$ ipython --no-banner

In [1]: import numpy as np

In [2]: np.set_printoptions(precision=3, suppress=True, linewidth=160, floatmode="fixed")

In [3]: rd = lambda a: np.round(a, 3) + 0

In [4]: q, _ = np.linalg.qr(np.array([[1.7, 0.9, -0.1, -1.6, -0.2, 1.9, 0.1, -0.7, 0.4],
   ...:     [0.5, 0.2, 0.3, -0.1, 0.2, -1.3, -2.1, 1.6, 0.7],
   ...:     [-1.0, -0.9, 0.1, 0.2, 0.9, 1.4, 1.4, -0.6, 1.1],
   ...:     [-1.0, 0.2, 0.3, -1.9, 1.7, -0.9, -1.2, 0.6, -0.2],
   ...:     [-0.1, 0.0, 1.1, -0.6, 2.0, -1.7, 1.3, 0.8, 1.2],
   ...:     [-1.1, 0.7, -0.3, 0.1, 0.3, 0.6, 1.3, 0.3, -1.3],
   ...:     [0.2, 0.3, 1.0, -0.2, -0.2, -1.0, -1.8, 0.6, 0.4],
   ...:     [1.1, -1.3, -0.6, -0.1, 1.2, 0.4, -1.5, -0.5, 0.2],
   ...:     [-0.8, -0.3, -0.7, -1.0, 1.7, -1.3, 0.1, 0.4, 2.6]]))

In [5]: m1 = -2 * q

In [6]: rd(m1)
Out[6]: 
array([[ 1.184,  0.808, -0.325,  0.911, -0.079,  0.880, -0.187,  0.236, -0.373],
       [ 0.348,  0.173,  0.298, -0.007,  0.529, -0.621,  1.043,  1.417,  0.000],
       [-0.696, -0.844,  0.345,  0.127, -0.376,  1.256,  0.138,  0.791, -0.553],
       [-0.696,  0.251,  0.255,  1.397, -0.560, -0.163,  0.532, -0.160,  0.888],
       [-0.070,  0.005,  1.249,  0.413,  1.272,  0.187, -0.750, -0.085,  0.205],
       [-0.766,  0.754, -0.575, -0.229,  0.988,  0.704,  0.861, -0.478, -0.138],
       [ 0.139,  0.288,  1.057,  0.022, -0.443, -0.277,  0.701, -0.764, -1.196],
       [ 0.766, -1.351, -0.275,  0.433,  0.531,  0.116,  0.750, -0.663,  0.168],
       [-0.557, -0.257, -0.733,  0.891,  0.433, -0.784, -0.467,  0.165, -1.116]])

In [7]: x0 = np.array([-4, 6, 3, 1, 1, 6, 9, -6, 1])

In [8]: rhs = m1 @ x0

In [9]: rd(rhs)
Out[9]: array([  1.777,  -1.775,   1.991,  11.547,   0.837,  21.326,  11.963,   0.558, -11.202])

In [10]: rd(np.linalg.solve(m1, rhs + m1[:, 5]))
Out[10]: array([-4.000,  6.000,  3.000,  1.000,  1.000,  7.000,  9.000, -6.000,  1.000])

In [11]: rd(np.linalg.solve(m1, 5 * rhs))
Out[11]: array([-20.000,  30.000,  15.000,   5.000,   5.000,  30.000,  45.000, -30.000,   5.000])

In [12]: np.linalg.solve(m1, rhs[:-1])
ValueError: solve1: Input operand 1 has a mismatch in its core dimension 0, with gufunc signature (m,m),(m)->(m) (size 8 is different from 9)


In [13]: q, Rm = np.linalg.qr(m1)

In [14]: abs(Rm[0, 0]), rd(np.linalg.norm(m1[:, 0]))
Out[14]: (np.float64(2.0), np.float64(2.0))

In [15]: np.trace(q @ q.T)
Out[15]: np.float64(9.0)

In [16]: rd(q.T @ q)
Out[16]: 
array([[1.000, 0.000, 0.000, 0.000, 0.000, 0.000, 0.000, 0.000, 0.000],
       [0.000, 1.000, 0.000, 0.000, 0.000, 0.000, 0.000, 0.000, 0.000],
       [0.000, 0.000, 1.000, 0.000, 0.000, 0.000, 0.000, 0.000, 0.000],
       [0.000, 0.000, 0.000, 1.000, 0.000, 0.000, 0.000, 0.000, 0.000],
       [0.000, 0.000, 0.000, 0.000, 1.000, 0.000, 0.000, 0.000, 0.000],
       [0.000, 0.000, 0.000, 0.000, 0.000, 1.000, 0.000, 0.000, 0.000],
       [0.000, 0.000, 0.000, 0.000, 0.000, 0.000, 1.000, 0.000, 0.000],
       [0.000, 0.000, 0.000, 0.000, 0.000, 0.000, 0.000, 1.000, 0.000],
       [0.000, 0.000, 0.000, 0.000, 0.000, 0.000, 0.000, 0.000, 1.000]])

In [17]: np.allclose(Rm.T @ Rm, m1.T @ m1)
Out[17]: True

In [18]: q.shape, Rm.shape
Out[18]: ((9, 9), (9, 9))

In [19]: print(rd(q @ Rm))
[[ 1.184  0.808 -0.325  0.911 -0.079  0.880 -0.187  0.236 -0.373]
 [ 0.348  0.173  0.298 -0.007  0.529 -0.621  1.043  1.417  0.000]
 [-0.696 -0.844  0.345  0.127 -0.376  1.256  0.138  0.791 -0.553]
 [-0.696  0.251  0.255  1.397 -0.560 -0.163  0.532 -0.160  0.888]
 [-0.070  0.005  1.249  0.413  1.272  0.187 -0.750 -0.085  0.205]
 [-0.766  0.754 -0.575 -0.229  0.988  0.704  0.861 -0.478 -0.138]
 [ 0.139  0.288  1.057  0.022 -0.443 -0.277  0.701 -0.764 -1.196]
 [ 0.766 -1.351 -0.275  0.433  0.531  0.116  0.750 -0.663  0.168]
 [-0.557 -0.257 -0.733  0.891  0.433 -0.784 -0.467  0.165 -1.116]]
